>>> import numpy as np
>>> np.set_printoptions(suppress=True, linewidth=200)
>>> m1 = np.load("layer16.npy")
>>> print(m1)
[[1 0 0]
 [1 1 0]
 [2 2 1]]
>>> vec = np.array([3, 0, 0])
>>> rhs = m1 @ vec
>>> beta, lr = np.zeros(3), 1 / np.linalg.norm(m1, 2) ** 2
>>> for i in range(5):
...     beta -= lr * m1.T @ (m1 @ beta - rhs)
...     if i % 1 == 0: print(i, round(np.linalg.norm(m1 @ beta - rhs), 3))
... 
0 1.458
1 1.389
2 1.323
3 1.261
4 1.202
>>> print(round(np.linalg.cond(m1), 3))
8.262
>>> W0 = np.load("a.npy")
>>> print(W0)
[[ 2  2  2  2  2  2]
 [ 2  4  4  4  4  4]
 [ 2  4  6  6  6  6]
 [ 2  4  6  8  8  8]
 [ 2  4  6  8 10 10]
 [ 2  4  6  8 10 12]]
>>> print(np.round(np.sort(np.abs(np.linalg.eigvals(W0))), 3))
[ 0.53   0.638  0.892  1.549  3.976 34.414]
>>> print(W0 @ W0)
[[ 24  44  60  72  80  84]
 [ 44  84 116 140 156 164]
 [ 60 116 164 200 224 236]
 [ 72 140 200 248 280 296]
 [ 80 156 224 280 320 340]
 [ 84 164 236 296 340 364]]
>>> W0.inv()
Traceback (most recent call last):
  File "<python-input-13>", line 1, in <module>
    W0.inv()
    ^^^^^^
AttributeError: 'numpy.ndarray' object has no attribute 'inv'
>>> print(np.linalg.matrix_power(W0, 2))
[[ 24  44  60  72  80  84]
 [ 44  84 116 140 156 164]
 [ 60 116 164 200 224 236]
 [ 72 140 200 248 280 296]
 [ 80 156 224 280 320 340]
 [ 84 164 236 296 340 364]]
>>> assert W0 == W0.T
Traceback (most recent call last):
  File "<python-input-15>", line 1, in <module>
    assert W0 == W0.T
           ^^^^^^^^^^
ValueError: The truth value of an array with more than one element is ambiguous. Use a.any() or a.all()
>>> np.linalg.determinant(W0)
Traceback (most recent call last):
  File "<python-input-16>", line 1, in <module>
    np.linalg.determinant(W0)
    ^^^^^^^^^^^^^^^^^^^^^
AttributeError: module 'numpy.linalg' has no attribute 'determinant'
>>> r0 = np.array([2, 5, 3, 0, 5, 5])
>>> A2 = W0 + np.outer(r0, np.eye(6)[3])
>>> print(np.linalg.matrix_rank(A2 - W0))
1
>>> print(round(float(np.linalg.det(A2) / np.linalg.det(W0)), 3), round(float(1 + np.linalg.solve(W0, r0)[3]), 3))
-3.0 -3.0
>>> print(np.linalg.matrix_rank(np.linalg.inv(A2) - np.linalg.inv(W0), tol=1e-8))
1
>>> cov = W0.T @ W0
>>> print(np.linalg.matrix_rank(cov))
6
>>> print(np.diag(cov))
[ 24  84 164 248 320 364]
>>> ev, vecs = np.linalg.eigh(W0)
>>> vec = np.array([6, 7, 2, 0, 3, 6])
>>> print(vec @ W0 @ vec)
2438
>>> Q, vecs = np.linalg.qr(W0[:, :3])[0], np.linalg.qr(W0[:, 3:])[0]
>>> s = np.linalg.svd(Q.T @ vecs, compute_uv=False)
>>> print((s > 0.9).sum())
1
>>> E = np.load("arr.npy")
>>> print(E)
[[-1  0  0  0]
 [ 0  0  0  0]
 [ 0  0  0  0]
 [ 0 -1  0  0]]
>>> print(E @ E.T)
[[1 0 0 0]
 [0 0 0 0]
 [0 0 0 0]
 [0 0 0 1]]
>>> print(E.T @ E)
[[1 0 0 0]
 [0 1 0 0]
 [0 0 0 0]
 [0 0 0 0]]
>>> print(np.round(np.linalg.svd(E, compute_uv=False), 3))
[1. 1. 0. 0.]
>>> data = np.cumsum(np.array([[2, 3, 0, -1],
...     [-2, -1, 1, -3],
...     [1, -3, -3, 2],
...     [2, 1, -3, -2],
...     [-2, -2, 1, -2],
...     [1, -3, -1, 3],
...     [0, -1, -2, -3],
...     [2, 1, 0, -1],
...     [-3, 2, 0, -1],
...     [-2, -3, -2, -3],
...     [-2, 2, -2, 1],
...     [0, -2, -3, 2],
...     [-1, 0, -3, 0]]), axis=0)
>>> print(data)
[[  2   3   0  -1]
 [  0   2   1  -4]
 [  1  -1  -2  -2]
 [  3   0  -5  -4]
 [  1  -2  -4  -6]
 [  2  -5  -5  -3]
 [  2  -6  -7  -6]
 [  4  -5  -7  -7]
 [  1  -3  -7  -8]
 [ -1  -6  -9 -11]
 [ -3  -4 -11 -10]
 [ -3  -6 -14  -8]
 [ -4  -6 -17  -8]]
>>> hat = data @ np.linalg.solve(data.T @ data, data.T)
>>> print(np.linalg.matrix_rank(np.eye(13) - hat))
9
>>> print(np.round(np.linalg.eigvalsh(hat), 3) + 0)
[0. 0. 0. 0. 0. 0. 0. 0. 0. 1. 1. 1. 1.]
>>> print(np.round(hat @ data[:, 2], 3) + 0)
[  0.   1.  -2.  -5.  -4.  -5.  -7.  -7.  -7.  -9. -11. -14. -17.]
>>> print(np.trace(hat))
4.0
>>> print(np.allclose(hat @ hat, hat))
True
>>> F = np.load("out4.npy")
>>> print(F)
[[4. 1. 0. 0.]
 [0. 4. 1. 0.]
 [0. 0. 4. 1.]
 [0. 0. 0. 4.]]
>>> Q, Rm = np.linalg.qr(F)
>>> print(Q.shape, Rm.shape)
(4, 4) (4, 4)
>>> print(Rm)
[[4. 1. 0. 0.]
 [0. 4. 1. 0.]
 [0. 0. 4. 1.]
 [0. 0. 0. 4.]]
>>> print(np.abs(np.diag(Rm)))
[4. 4. 4. 4.]
>>> print(abs(Rm[0, 0]), round(float(np.linalg.norm(F[:, 0])), 3))
4.0 4.0
